$ python3 -q
>>> import numpy as np
>>> from numpy import linalg as LA
>>> np.set_printoptions(precision=1, suppress=True, linewidth=100)
>>> mat = np.load("arr.npy")
>>> mat
array([[ 0.4,  0.2,  0.4, -0.1],
       [ 0.2,  0.1,  0.2, -0.1],
       [ 0.4,  0.2,  0.4, -0.1],
       [-0.1, -0.1, -0.1,  0.1]])
>>> # column 2 repeats column 0
>>> ev, vecs = LA.eigh(mat)
>>> x = np.array([-1, -3, -2, 3])
>>> vecs * np.maximum(ev, 0) @ vecs.T
array([[ 0.4,  0.2,  0.4, -0.1],
       [ 0.2,  0.1,  0.2, -0.1],
       [ 0.4,  0.2,  0.4, -0.1],
       [-0.1, -0.1, -0.1,  0.1]])
>>> Uu, sigma, vt = LA.svd(mat)
>>> vecs = vt[:(sigma > 1e-8).sum()]
>>> rng = np.random.default_rng(53)
>>> x = mat[0] + 4 * mat[3] + rng.integers(2) * np.eye(4)[1]
>>> x
array([-0.2,  0.9, -0.2,  0.1])
>>> vecs.T @ vecs
array([[ 0.4,  0.2,  0.4, -0.1],
       [ 0.2,  0.1,  0.2, -0.1],
       [ 0.4,  0.2,  0.4, -0.1],
       [-0.1, -0.1, -0.1,  0.1]])
>>> LA.matrix_rank(np.vstack([mat, x]))
np.int64(2)
>>> lab = rng.permutation(4)
>>> lab
array([2, 0, 3, 1])
>>> other = mat[lab][:, lab]
>>> np.round(np.sort(np.abs(LA.eigvals(other))), 1) + 0
array([0., 0., 0., 1.])
>>> other
array([[ 0.4,  0.4, -0.1,  0.2],
       [ 0.4,  0.4, -0.1,  0.2],
       [-0.1, -0.1,  0.1, -0.1],
       [ 0.2,  0.2, -0.1,  0.1]])
>>> LA.matrix_power(mat, 3)
array([[ 0.4,  0.2,  0.4, -0.1],
       [ 0.2,  0.1,  0.2, -0.1],
       [ 0.4,  0.2,  0.4, -0.1],
       [-0.1, -0.1, -0.1,  0.1]])
>>> (mat - mat.T) / 2
array([[0., 0., 0., 0.],
       [0., 0., 0., 0.],
       [0., 0., 0., 0.],
       [0., 0., 0., 0.]])
>>> mat @ mat
array([[ 0.4,  0.2,  0.4, -0.1],
       [ 0.2,  0.1,  0.2, -0.1],
       [ 0.4,  0.2,  0.4, -0.1],
       [-0.1, -0.1, -0.1,  0.1]])
>>> mat.inv()
Traceback (most recent call last):
  File "<python-input-24>", line 1, in <module>
    mat.inv()
    ^^^^^^^
AttributeError: 'numpy.ndarray' object has no attribute 'inv'
>>> round(float(LA.det(mat)), 1)
-0.0
>>> round(np.abs(LA.eigvals(mat)).max(), 1)
np.float64(1.0)
>>> assert mat == mat.T
Traceback (most recent call last):
  File "<python-input-27>", line 1, in <module>
    assert mat == mat.T
           ^^^^^^^^^^^^
ValueError: The truth value of an array with more than one element is ambiguous. Use a.any() or a.all()
>>> np.allclose(mat, mat.T)
True
>>> K = np.loadtxt("dump.csv", delimiter=",")
>>> K
array([[3., 2., 2.],
       [0., 0., 2.],
       [1., 3., 0.]])
>>> ev, vecs = LA.eig(K)
>>> ev
array([-2.5,  4.1,  1.4])
>>> np.sort(LA.eigvals(K @ K))
array([ 1.9,  6.2, 17. ])
>>> other = LA.inv(K)
>>> round(float(LA.cond(K)), 1)
4.1
>>> other
array([[ 0.4, -0.4, -0.3],
       [-0.1,  0.1,  0.4],
       [ 0. ,  0.5,  0. ]])
>>> other = K[0, 0] * K[1:] - np.outer(K[1:, 0], K[0])
>>> other
array([[ 0.,  0.,  6.],
       [ 0.,  7., -2.]])
>>> K[:, 0] / K[0, 0]
array([1. , 0. , 0.3])
>>> np.flatnonzero(~other.round(6).any(axis=1))
array([], dtype=int64)
>>> LA.matrix_rank(other), LA.matrix_rank(K)
(np.int64(2), np.int64(3))
>>> data = np.array([[-2.7, -3.2, 1.6, -1.0],
...     [-3.4, -3.2, 2.0, -1.1],
...     [-3.4, -2.7, 2.0, -1.1],
...     [-3.3, -2.8, 1.9, -0.7],
...     [-3.0, -2.7, 2.3, -1.5],
...     [-3.2, -2.8, 1.9, -0.8],
...     [1.7, -1.1, 1.0, -0.2],
...     [2.2, -1.0, 1.0, -0.3],
...     [1.7, -1.4, 1.2, -0.1],
...     [2.6, -1.0, 0.9, -0.5],
...     [1.9, -0.9, 0.5, -0.4],
...     [1.8, -1.1, 0.9, -0.4]])
>>> other = data + rng.integers(-2, 3, (12, 2)) @ rng.integers(-2, 3, (2, 4))
>>> other
array([[-6.7, -9.2, -0.4,  0. ],
       [ 0.6,  0.8,  2. ,  0.9],
       [-6.4, -4.7,  3. , -4.1],
       [ 0.7,  3.2,  3.9, -1.7],
       [ 0. , -0.7,  1.3,  1.5],
       [ 0.8,  3.2,  3.9, -1.8],
       [ 4.7,  0.9,  0. ,  2.8],
       [ 2.2, -3. , -1. ,  2.7],
       [-1.3, -5.4,  0.2, -0.1],
       [-1.4, -7. , -1.1,  0.5],
       [ 3.9,  3.1,  2.5, -2.4],
       [ 5.8,  4.9,  2.9, -1.4]])
>>> np.round(LA.svd(other - data, compute_uv=False), 1) + 0
array([19.8,  8.4,  0. ,  0. ])
>>> other - data
array([[-4., -6., -2.,  1.],
       [ 4.,  4.,  0.,  2.],
       [-3., -2.,  1., -3.],
       [ 4.,  6.,  2., -1.],
       [ 3.,  2., -1.,  3.],
       [ 4.,  6.,  2., -1.],
       [ 3.,  2., -1.,  3.],
       [ 0., -2., -2.,  3.],
       [-3., -4., -1.,  0.],
       [-4., -6., -2.,  1.],
       [ 2.,  4.,  2., -2.],
       [ 4.,  6.,  2., -1.]])
>>> np.abs(other - data).sum(axis=1)
array([13., 10.,  9., 13.,  9., 13.,  9.,  7.,  8., 13., 10., 13.])
